% ipython --no-banner

In [1]: import numpy as np

In [2]: np.set_printoptions(suppress=True, linewidth=200)

In [3]: out = np.array([[-2, 3], [-3, 1]])

In [4]: M = np.kron(np.eye(2, dtype=int), out)

In [5]: M
Out[5]: 
array([[-2,  3,  0,  0],
       [-3,  1,  0,  0],
       [ 0,  0, -2,  3],
       [ 0,  0, -3,  1]])

In [6]: # 2 groups of indices that never mix

In [7]: (np.linalg.matrix_power((M != 0) + (M.T != 0) + np.eye(4), 4) > 0).astype(int)
Out[7]: 
array([[1, 1, 0, 0],
       [1, 1, 0, 0],
       [0, 0, 1, 1],
       [0, 0, 1, 1]])

In [8]: np.flatnonzero(np.linalg.matrix_power((M != 0) + (M.T != 0) + np.eye(4), 4)[0])
Out[8]: array([0, 1])

In [9]: np.round(np.sort(np.linalg.eigvals(M).real), 2)
Out[9]: array([-0.5, -0.5, -0.5, -0.5])

In [10]: M @ M
Out[10]: 
array([[-5, -3,  0,  0],
       [ 3, -8,  0,  0],
       [ 0,  0, -5, -3],
       [ 0,  0,  3, -8]])

In [11]: t = np.radians(180)

In [12]: r_ = np.eye(4)

In [13]: r_[1, 1] = r_[2, 2] = np.cos(t)

In [14]: r_[1, 2], r_[2, 1] = -np.sin(t), np.sin(t)

In [15]: r_.round(2) + 0
Out[15]: 
array([[ 1.,  0.,  0.,  0.],
       [ 0., -1.,  0.,  0.],
       [ 0.,  0., -1.,  0.],
       [ 0.,  0.,  0.,  1.]])

In [16]: out = M @ r_.T

In [17]: np.abs(out - M).max(axis=0)
Out[17]: array([0., 6., 6., 0.])

In [18]: out.round(2) + 0
Out[18]: 
array([[-2., -3.,  0.,  0.],
       [-3., -1.,  0.,  0.],
       [ 0.,  0.,  2.,  3.],
       [ 0.,  0.,  3.,  1.]])

In [19]: np.allclose(np.linalg.norm(M, axis=1), np.linalg.norm(out, axis=1))
Out[19]: True

In [20]: round(np.linalg.det(2 * M), 2), round(np.linalg.det(M), 2)
Out[20]: (np.float64(784.0), np.float64(49.0))

In [21]: round(float(np.linalg.eigvals(M).sum().real), 2)
Out[21]: -2.0

In [22]: round(np.linalg.det(M.T), 2)
Out[22]: np.float64(49.0)

In [23]: np.round(np.linalg.eigvals(M), 2)
Out[23]: array([-0.5+2.6j, -0.5-2.6j, -0.5+2.6j, -0.5-2.6j])

In [24]: W = np.array([[2, 0, 0], [1, 2, 2], [2, 1, 0], [1, 2, 3]])

In [25]: coef = np.array([1, 1, 1])

In [26]: H = np.maximum(M @ W + coef, 0)

In [27]: np.linalg.matrix_rank(H)
Out[27]: np.int64(2)

In [28]: H
Out[28]: 
array([[ 0,  7,  7],
       [ 0,  3,  3],
       [ 0,  5, 10],
       [ 0,  0,  4]])

In [29]: (H > 0).astype(int)
Out[29]: 
array([[0, 1, 1],
       [0, 1, 1],
       [0, 1, 1],
       [0, 0, 1]])

In [30]: (H > 0).mean(axis=0)
Out[30]: array([0.  , 0.75, 1.  ])

In [31]: cent = np.array([[2, 0, 1], [0, 0, 1], [-2, 1, 1]])

In [32]: H @ cent
Out[32]: 
array([[-14,   7,  14],
       [ -6,   3,   6],
       [-20,  10,  15],
       [ -8,   4,   4]])

In [33]: (H @ cent).round(6).argmax(axis=1)
Out[33]: array([2, 2, 2, 1])

In [34]: K = np.array([[7, -7, 0, 0, 0, 0],
    ...:     [-5, 8, 0, 0, 0, 0],
    ...:     [5, -8, 0, 0, 0, 0],
    ...:     [0, 0, 7, -7, 0, 0],
    ...:     [0, 0, -5, 8, 0, 0],
    ...:     [0, 0, 5, -8, 0, 0],
    ...:     [0, 0, 0, 0, 7, -7],
    ...:     [0, 0, 0, 0, -5, 8],
    ...:     [0, 0, 0, 0, 5, -8]])

In [35]: K
Out[35]: 
array([[ 7, -7,  0,  0,  0,  0],
       [-5,  8,  0,  0,  0,  0],
       [ 5, -8,  0,  0,  0,  0],
       [ 0,  0,  7, -7,  0,  0],
       [ 0,  0, -5,  8,  0,  0],
       [ 0,  0,  5, -8,  0,  0],
       [ 0,  0,  0,  0,  7, -7],
       [ 0,  0,  0,  0, -5,  8],
       [ 0,  0,  0,  0,  5, -8]])

In [36]: Q, vecs = np.linalg.qr(K[:, :2])[0], np.linalg.qr(K[:, 2:])[0]

In [37]: sig = np.linalg.svd(Q.T @ vecs, compute_uv=False)

In [38]: np.round(np.degrees(np.arccos(sig.clip(0, 1))), 2)
Out[38]: array([90., 90.])

In [39]: sig.round(2) + 0
Out[39]: array([0., 0.])

In [40]: round(float(np.linalg.norm(Q @ Q.T - vecs @ vecs.T, 2)), 2)
Out[40]: 1.0

In [41]: proj = K @ np.linalg.solve(K.T @ K, K.T)

In [42]: round(float(np.trace(proj)), 2)
Out[42]: 6.0

In [43]: np.round(np.diag(proj), 2)
Out[43]: array([1. , 0.5, 0.5, 1. , 0.5, 0.5, 1. , 0.5, 0.5])

In [44]: np.round(proj @ K[:, 4], 2)
Out[44]: array([ 0.,  0.,  0.,  0.,  0.,  0.,  7., -5.,  5.])

In [45]: np.round(np.linalg.eigvalsh(proj), 2) + 0
Out[45]: array([0., 0., 0., 1., 1., 1., 1., 1., 1.])

In [46]: out = np.c_[K[:, :2] @ np.array([[0, -3], [-3, 1]]), np.array([5, 4, 3, 3, 0, 4, -5, 1, 2])]

In [47]: out
Out[47]: 
array([[ 21, -28,   5],
       [-24,  23,   4],
       [ 24, -23,   3],
       [  0,   0,   3],
       [  0,   0,   0],
       [  0,   0,   4],
       [  0,   0,  -5],
       [  0,   0,   1],
       [  0,   0,   2]])

In [48]: np.round(np.linalg.lstsq(K, out[:, 0])[0], 2) + 0
Out[48]: array([ 0., -3.,  0.,  0.,  0.,  0.])

In [49]: np.linalg.matrix_rank(np.c_[K, out])
Out[49]: np.int64(7)

In [50]: np.linalg.matrix_rank(out)
Out[50]: np.int64(3)

In [51]: W = np.array([[4, -4, 0, 3, 0],
    ...:     [0, 1, -1, 4, 5],
    ...:     [2, -5, -1, 0, 1],
    ...:     [3, -4, 2, 2, -2],
    ...:     [-2, 3, 0, 3, -5],
    ...:     [2, -2, -5, -2, 2]])

In [52]: coef = np.array([0, 0, 0, 1, -2])

In [53]: H = np.maximum(K @ W + coef, 0)

In [54]: np.round((H > 0).mean(axis=0), 2)
Out[54]: array([0.44, 0.44, 0.56, 0.44, 0.44])

In [55]: cent = np.array([[-4, 6, 5], [-1, 2, -1], [6, -7, -3], [-3, 0, 6], [4, -3, 2]])

In [56]: H @ cent
Out[56]: 
array([[ -70,  119,  119],
       [  70,  -58,  156],
       [ -32,   64,   76],
       [  76,  -57,   38],
       [  19,  -63,  109],
       [  69,  -43,   31],
       [  67, -175,   76],
       [  52,   39,  208],
       [ 113, -218,   41]])

In [57]: W0 = np.load("data.npy")

In [58]: W0
Out[58]: 
array([[-3,  0,  0],
       [ 0,  1,  0],
       [ 0,  0,  3]])

In [59]: f = np.array([1, 5, 1])

In [60]: out = W0 + np.outer(f, np.eye(3)[2])

In [61]: round(np.linalg.det(out) / np.linalg.det(W0), 2), np.round(1 + np.linalg.solve(W0, f)[2], 2)
Out[61]: (np.float64(1.33), np.float64(1.33))

In [62]: np.linalg.matrix_rank(np.linalg.inv(out) - np.linalg.inv(W0), tol=1e-8)
Out[62]: np.int64(1)

In [63]: blk = np.stack([W0, -1 * W0, W0[::-1]])

In [64]: np.einsum("bij,cij->bc", blk, blk)
Out[64]: 
array([[ 19, -19,   1],
       [-19,  19,  -1],
       [  1,  -1,  19]])

In [65]: blk.shape
Out[65]: (3, 3, 3)

In [66]: (blk @ W0.T).shape
Out[66]: (3, 3, 3)

In [67]: np.round(np.linalg.norm(blk, axis=(1, 2)), 2)
Out[67]: array([4.36, 4.36, 4.36])

In [68]: data = np.loadtxt("block5.csv", delimiter=",")

In [69]: data
Out[69]: 
array([[-1.,  0.,  1.],
       [ 2.,  3.,  4.],
       [ 5.,  6.,  7.]])

In [70]: rk = np.linalg.matrix_rank(data)

In [71]: rk
Out[71]: np.int64(2)

In [72]: null = np.linalg.svd(data)[2][rk:].T

In [73]: np.linalg.matrix_rank(data.T @ data), np.linalg.matrix_rank(data @ data.T)
Out[73]: (np.int64(2), np.int64(2))

In [74]: np.allclose(data @ null, 0)
Out[74]: True

In [75]: [int(np.linalg.matrix_rank(data[:, :j + 1])) for j in range(3)]
Out[75]: [1, 2, 2]

In [76]: np.round(null[:, 0] / null[np.abs(null[:, 0]).round(6).argmax(), 0], 2)
Out[76]: array([-0.5,  1. , -0.5])

In [77]: null.shape
Out[77]: (3, 1)

In [78]: np.round(null @ null.T, 2)
Out[78]: 
array([[ 0.17, -0.33,  0.17],
       [-0.33,  0.67, -0.33],
       [ 0.17, -0.33,  0.17]])
